$ python3 -q
>>> import numpy as np
>>> np.set_printoptions(precision=2, suppress=True, linewidth=140)
>>> def tidy(a):
...     return np.round(a, 2) + 0
... 
>>> other = np.array([[-2]])
>>> Z = np.array([[0, 0, 2], [1, -1, 0], [5, 1, -1]])
>>> M = np.block([[other, np.array([[4, 3, 2]])], [np.zeros((3, 1)), Z]])
>>> M
array([[-2.,  4.,  3.,  2.],
       [ 0.,  0.,  0.,  2.],
       [ 0.,  1., -1.,  0.],
       [ 0.,  5.,  1., -1.]])
>>> other = np.linalg.inv(M)
>>> tidy(M @ other)
array([[1., 0., 0., 0.],
       [0., 1., 0., 0.],
       [0., 0., 1., 0.],
       [0., 0., 0., 1.]])
>>> tidy(other)
array([[-0.5 ,  0.79, -0.92,  0.58],
       [ 0.  ,  0.08,  0.17,  0.17],
       [ 0.  ,  0.08, -0.83,  0.17],
       [ 0.  ,  0.5 ,  0.  ,  0.  ]])
>>> tidy(np.linalg.cond(M))
np.float64(11.56)
>>> vals, evecs = np.linalg.eig(M)
>>> M @ evecs[:, 0] - vals[0] * evecs[:, 0]
array([0., 0., 0., 0.])
>>> tidy(np.sort(np.linalg.eigvals(M.T)))
array([-3.58, -2.  , -1.21,  2.78])
>>> np.prod(vals)
np.float64(-24.0)
>>> tidy(np.sort(np.linalg.eigvals(np.linalg.inv(M))))
array([-0.83, -0.5 , -0.28,  0.36])
>>> def softmax(z):
...     e = np.exp(z - z.max(axis=-1, keepdims=True))
...     return e / e.sum(axis=-1, keepdims=True)
... 
>>> tidy(softmax(10 * M[3]))
array([0., 1., 0., 0.])
>>> tidy(softmax(M[3]))
array([0.01, 0.97, 0.02, 0.  ])
>>> scores = M @ M.T / np.sqrt(4)
>>> tidy(softmax(scores))
array([[1.  , 0.  , 0.  , 0.  ],
       [0.46, 0.46, 0.06, 0.02],
       [0.13, 0.08, 0.21, 0.58],
       [0.05, 0.  , 0.  , 0.95]])
>>> softmax(scores).round(6).argmax(axis=1)
array([0, 0, 3, 3])
>>> data = np.loadtxt("m.csv", delimiter=",")
>>> data
array([[10.98, 10.92, 61.18, 19.06, 49.21, 89.35, 51.34, 40.55, 80.16, 29.55, 31.49,  0.36, -0.09],
       [ 9.47, 10.79, 59.87, 21.78, 50.21, 90.  , 49.27, 39.54, 79.26, 31.36, 30.29, -0.59,  0.8 ],
       [ 9.77, 11.04, 62.41, 20.24, 50.78, 89.8 , 49.36, 40.11, 79.82, 30.22, 30.3 , -0.24, -0.05],
       [ 9.81, 11.02, 61.6 , 19.72, 51.1 , 90.12, 51.41, 39.57, 77.34, 29.03, 29.79, -0.92,  2.9 ],
       [ 9.83,  9.93, 60.3 , 20.59, 50.26, 89.85, 48.9 , 39.08, 80.98, 30.8 , 29.2 , -0.26,  1.28],
       [10.13, 10.84, 58.89, 21.48, 49.86, 89.35, 52.07, 40.2 , 79.04, 31.08, 29.02,  0.26,  0.88],
       [ 9.72,  9.15, 60.97, 21.3 , 49.39, 91.54, 47.58, 40.09, 80.6 , 29.67, 30.05, -0.25, -0.46],
       [ 8.4 ,  9.71, 60.02, 17.91, 51.48, 89.36, 50.48, 39.73, 79.4 , 30.39, 30.16,  1.18, -0.06],
       [12.27, 11.82, 57.97, 19.83, 49.51, 89.97, 48.65, 40.56, 78.44, 30.55, 29.7 ,  0.23,  0.89],
       [ 7.54, 10.14, 60.94, 19.3 , 49.13, 92.3 , 50.03, 39.69, 78.23, 30.05, 32.31, -1.07, -0.49],
       [10.3 ,  9.7 , 60.11, 21.84, 48.71, 91.22, 49.94, 40.96, 78.96, 30.67, 30.9 , -1.02, -0.21],
       [10.05, 10.42, 59.95, 20.53, 50.44, 92.43, 50.04, 39.02, 81.31, 31.3 , 30.46,  1.16, -0.67],
       [10.55,  9.47, 59.65, 21.64, 50.88, 90.  , 49.19, 40.21, 79.26, 29.54, 29.03,  1.18, -1.27],
       [10.37,  9.61, 59.96, 21.04, 48.82, 90.55, 52.02, 39.97, 80.12, 28.55, 31.62, -1.96,  0.01],
       [ 8.05,  8.97, 58.83, 20.99, 48.95, 89.11, 47.65, 38.51, 79.  , 30.13, 29.88, -0.04,  0.42],
       [10.08, 10.01, 59.8 , 20.68, 47.7 , 90.31, 49.55, 38.13, 79.62, 32.  , 32.  , -0.86, -0.62],
       [10.88, 10.18, 60.87, 21.09, 47.57, 91.44, 51.99, 40.15, 81.62, 29.35, 29.27,  0.99, -1.24],
       [ 9.67, 10.7 , 60.1 , 19.67, 49.73, 91.07, 50.26, 39.51, 78.29, 29.51, 28.98,  1.42, -1.16],
       [10.01,  8.77, 59.72, 20.12, 50.18, 88.84, 49.79, 40.26, 80.73, 29.58, 28.79, -3.11, -1.01],
       [11.62, 10.33, 59.9 , 20.26, 50.11, 89.63, 48.56, 41.28, 79.15, 30.83, 29.42,  1.09, -1.13],
       [ 9.83,  9.5 , 57.83, 19.84, 51.76, 90.71, 50.34, 40.24, 80.82, 27.98, 30.59, -2.26, -0.6 ],
       [ 9.13, 11.05, 60.57, 19.11, 49.65, 90.24, 51.15, 38.06, 80.24, 30.14, 29.7 ,  0.4 ,  0.4 ],
       [10.72, 10.23, 60.49, 19.48, 49.11, 91.98, 50.65, 41.37, 79.87, 28.7 , 30.36,  1.61,  0.51],
       [ 9.75,  9.94, 60.51, 21.01, 48.87, 91.38, 49.13, 41.86, 79.5 , 30.55, 29.67, -0.37, -1.56],
       [ 9.52,  9.32, 59.61, 21.25, 50.85, 90.06, 52.52, 39.24, 80.76, 30.65, 29.39,  0.23,  1.16],
       [ 8.94,  9.84, 60.61, 19.55, 50.62, 89.82, 51.22, 39.25, 81.36, 29.09, 29.08, -0.07,  1.75],
       [10.2 , 11.91, 61.66, 19.27, 50.61, 90.09, 49.86, 40.25, 79.12, 29.39, 29.18,  2.81,  0.77],
       [ 8.66, 10.12, 59.78, 21.26, 49.92, 90.65, 49.82, 38.19, 80.26, 30.9 , 29.04, -1.68, -0.78],
       [10.06, 10.95, 60.48, 20.96, 50.46, 88.46, 48.69, 40.05, 81.53, 30.5 , 30.27, -0.03,  1.48],
       [ 8.35,  9.98, 58.82, 20.75, 50.09, 90.2 , 50.09, 39.19, 80.88, 31.64, 27.35,  1.48, -0.18],
       [ 8.05, 10.92, 58.4 , 20.44, 51.83, 87.9 , 49.21, 40.62, 80.95, 29.53, 31.77,  0.31,  1.03],
       [ 9.34,  8.87, 59.43, 20.58, 49.01, 89.38, 51.28, 40.89, 79.86, 28.79, 30.28,  0.27, -0.03]])
>>> idx = data[:, 9] > np.median(data[:, 9])
>>> u = data[idx].mean(axis=0) - data[~idx].mean(axis=0)
>>> idx.astype(int)
array([0, 1, 1, 0, 1, 1, 0, 1, 1, 0, 1, 1, 0, 0, 0, 1, 0, 0, 0, 1, 0, 1, 0, 1, 1, 0, 0, 1, 1, 1, 0, 0])
>>> tidy(u)
array([ 0.17,  0.36, -0.2 ,  0.4 ,  0.06, -0.08, -0.35, -0.37,  0.11,  1.57, -0.35,  0.11,  0.04])
>>> tidy((((data - data.mean(axis=0)) @ u > 0) == idx).mean())
np.float64(0.91)
>>> np.argsort(-np.abs(u).round(6), kind="stable")
array([ 9,  3,  7,  1,  6, 10,  2,  0,  8, 11,  5,  4, 12])
